$ python3 -q
>>> import numpy as np
>>> np.set_printoptions(precision=2, suppress=True, linewidth=140)
>>> E = np.array([[-5.0, -4.0, 3.0], [-5.0, -7.0, 4.0], [0.0, 0.0, -5.0]])
>>> x = np.array([2, 4, 4])
>>> target = E @ x
>>> coef, lr = np.zeros(3), 1 / np.linalg.norm(E, 2) ** 2
>>> for i in range(6):
...     coef -= lr * E.T @ (E @ coef - target)
...     if i % 1 == 0: print(i, round(np.linalg.norm(E @ coef - target), 2))
... 
0 21.58
1 18.63
2 16.08
3 13.89
4 12.0
5 10.37
>>> round(np.linalg.cond(E), 2)
np.float64(8.48)
>>> coef
array([2.02, 2.46, 1.99])
>>> np.count_nonzero(E)
np.int64(7)
>>> np.linalg.svd(E, compute_uv=False)
array([11.97,  4.44,  1.41])
>>> E.sum(axis=0)
array([-10., -11.,   2.])
>>> np.diff(E, axis=0)
array([[ 0., -3.,  1.],
       [ 5.,  7., -9.]])
>>> E.sum(axis=1)
array([-6., -8., -5.])
>>> np.unravel_index(np.abs(E).argmax(), E.shape)
(np.int64(1), np.int64(1))
>>> np.abs(E).max()
np.float64(7.0)
>>> rng = np.random.default_rng(7400)
>>> z = rng.permutation(3)
>>> Y = E[:, z] * rng.choice([-1, 1], 3)
>>> Y
array([[ 4., -5.,  3.],
       [ 7., -5.,  4.],
       [-0.,  0., -5.]])
>>> U, _, vt = np.linalg.svd(E.T @ Y)
>>> np.round(U @ vt, 2) + 0
array([[ 0.,  1.,  0.],
       [-1.,  0.,  0.],
       [ 0.,  0.,  1.]])
>>> z
array([1, 0, 2])
>>> np.linalg.matrix_rank(Y)
np.int64(3)
>>> Y[3]
Traceback (most recent call last):
  File "<python-input-24>", line 1, in <module>
    Y[3]
    ~^^^
IndexError: index 3 is out of bounds for axis 0 with size 3
>>> np.count_nonzero(Y)
np.int64(7)
>>> np.diff(Y, axis=0)
array([[ 3.,  0.,  1.],
       [-7.,  5., -9.]])
>>> Y - Y[0]
array([[ 0.,  0.,  0.],
       [ 3.,  0.,  1.],
       [-4.,  5., -8.]])
